In [1]: import numpy as np

In [2]: np.set_printoptions(precision=2, suppress=True, linewidth=160)

In [3]: def rnd(a):
   ...:     return np.round(a, 2) + 0
   ...: 

In [4]: K = np.load("w.npy")

In [5]: print(K)
[[50.02 71.01 28.05 61.01]
 [51.08 71.95 29.85 60.65]
 [48.83 71.06 28.27 60.45]
 [48.75 70.71 28.63 58.4 ]
 [49.55 68.92 29.82 62.01]
 [50.65 70.24 29.82 58.83]
 [50.48 71.97 31.16 61.26]
 [49.76 69.93 30.08 60.21]
 [51.02 70.4  29.35 60.  ]
 [48.13 70.28 30.16 58.62]
 [49.9  69.98 28.95 58.68]
 [51.73 66.8  29.19 59.41]
 [51.08 68.61 29.28 60.11]
 [49.79 70.76 31.16 59.54]
 [49.61 70.44 30.08 58.8 ]
 [51.07 69.78 30.73 60.77]
 [50.74 70.3  30.76 61.47]
 [49.65 70.52 30.37 59.51]
 [48.96 70.79 27.82 61.69]
 [49.79 70.91 29.14 60.  ]
 [51.09 69.23 30.71 62.26]
 [50.38 72.13 31.54 61.4 ]
 [52.27 71.04 30.69 60.44]
 [48.87 69.82 29.95 60.41]
 [51.45 70.12 30.98 60.44]
 [49.31 68.8  33.44 61.47]
 [51.29 69.47 29.41 61.13]
 [48.25 68.24 29.68 59.54]
 [49.57 70.03 29.47 60.97]
 [49.2  70.32 28.22 59.57]
 [49.08 70.06 29.75 60.56]
 [49.18 71.19 29.83 59.67]
 [50.8  70.16 28.5  59.54]
 [48.39 70.18 29.25 61.85]
 [50.75 69.34 29.54 59.9 ]
 [50.24 68.94 29.79 59.79]
 [49.66 71.47 30.06 60.53]
 [49.86 70.3  30.06 60.14]
 [50.07 69.25 28.73 58.5 ]
 [50.92 70.94 30.51 59.2 ]]

In [6]: gram = np.cov(K, rowvar=False)

In [7]: rnd(np.polyfit(K[:, 2], K[:, 0], 1))
Out[7]: array([ 0.19, 44.41])

In [8]: gram.shape
Out[8]: (4, 4)

In [9]: rnd(np.median(K, axis=0))
Out[9]: array([49.88, 70.26, 29.82, 60.18])

In [10]: rnd(np.corrcoef(K.T))
Out[10]: 
array([[ 1.  , -0.08,  0.2 ,  0.1 ],
       [-0.08,  1.  ,  0.04,  0.08],
       [ 0.2 ,  0.04,  1.  ,  0.26],
       [ 0.1 ,  0.08,  0.26,  1.  ]])

In [11]: rnd(gram)
Out[11]: 
array([[ 1.  , -0.08,  0.22,  0.11],
       [-0.08,  1.12,  0.05,  0.09],
       [ 0.22,  0.05,  1.15,  0.28],
       [ 0.11,  0.09,  0.28,  1.04]])

In [12]: cen = K - K.mean(axis=0)

In [13]: evecs = np.linalg.svd(cen)[2][:1]

In [14]: out = cen - cen @ evecs.T @ evecs

In [15]: rnd(np.linalg.norm(out) / np.linalg.norm(cen))
Out[15]: np.float64(0.81)

In [16]: print(rnd(np.diag(evecs.T @ evecs)))
[0.16 0.02 0.51 0.31]

In [17]: rnd(out.std(axis=0))
Out[17]: array([0.86, 1.03, 0.61, 0.75])

In [18]: np.linalg.norm(out, axis=1).round(6).argmax()
Out[18]: np.int64(11)

In [19]: print(rnd((cen @ evecs.T).std(axis=0)))
[1.21]

In [20]: rng = np.random.default_rng(653)

In [21]: labels = rng.permutation(4)

In [22]: out = K[:, labels] * rng.choice([-1, 1], 4)

In [23]: out
Out[23]: 
array([[ 50.02,  71.01, -61.01, -28.05],
       [ 51.08,  71.95, -60.65, -29.85],
       [ 48.83,  71.06, -60.45, -28.27],
       [ 48.75,  70.71, -58.4 , -28.63],
       [ 49.55,  68.92, -62.01, -29.82],
       [ 50.65,  70.24, -58.83, -29.82],
       [ 50.48,  71.97, -61.26, -31.16],
       [ 49.76,  69.93, -60.21, -30.08],
       [ 51.02,  70.4 , -60.  , -29.35],
       [ 48.13,  70.28, -58.62, -30.16],
       [ 49.9 ,  69.98, -58.68, -28.95],
       [ 51.73,  66.8 , -59.41, -29.19],
       [ 51.08,  68.61, -60.11, -29.28],
       [ 49.79,  70.76, -59.54, -31.16],
       [ 49.61,  70.44, -58.8 , -30.08],
       [ 51.07,  69.78, -60.77, -30.73],
       [ 50.74,  70.3 , -61.47, -30.76],
       [ 49.65,  70.52, -59.51, -30.37],
       [ 48.96,  70.79, -61.69, -27.82],
       [ 49.79,  70.91, -60.  , -29.14],
       [ 51.09,  69.23, -62.26, -30.71],
       [ 50.38,  72.13, -61.4 , -31.54],
       [ 52.27,  71.04, -60.44, -30.69],
       [ 48.87,  69.82, -60.41, -29.95],
       [ 51.45,  70.12, -60.44, -30.98],
       [ 49.31,  68.8 , -61.47, -33.44],
       [ 51.29,  69.47, -61.13, -29.41],
       [ 48.25,  68.24, -59.54, -29.68],
       [ 49.57,  70.03, -60.97, -29.47],
       [ 49.2 ,  70.32, -59.57, -28.22],
       [ 49.08,  70.06, -60.56, -29.75],
       [ 49.18,  71.19, -59.67, -29.83],
       [ 50.8 ,  70.16, -59.54, -28.5 ],
       [ 48.39,  70.18, -61.85, -29.25],
       [ 50.75,  69.34, -59.9 , -29.54],
       [ 50.24,  68.94, -59.79, -29.79],
       [ 49.66,  71.47, -60.53, -30.06],
       [ 49.86,  70.3 , -60.14, -30.06],
       [ 50.07,  69.25, -58.5 , -28.73],
       [ 50.92,  70.94, -59.2 , -30.51]])

In [24]: U, _, vt = np.linalg.svd(K.T @ out)

In [25]: rnd(U @ vt)
Out[25]: 
array([[ 1.,  0.,  0.,  0.],
       [ 0.,  1.,  0.,  0.],
       [ 0.,  0.,  0., -1.],
       [ 0.,  0., -1.,  0.]])

In [26]: rnd(np.linalg.lstsq(K, out)[0])
Out[26]: 
array([[ 1.,  0.,  0.,  0.],
       [ 0.,  1.,  0.,  0.],
       [ 0.,  0.,  0., -1.],
       [ 0.,  0., -1.,  0.]])

In [27]: labels
Out[27]: array([0, 1, 3, 2])
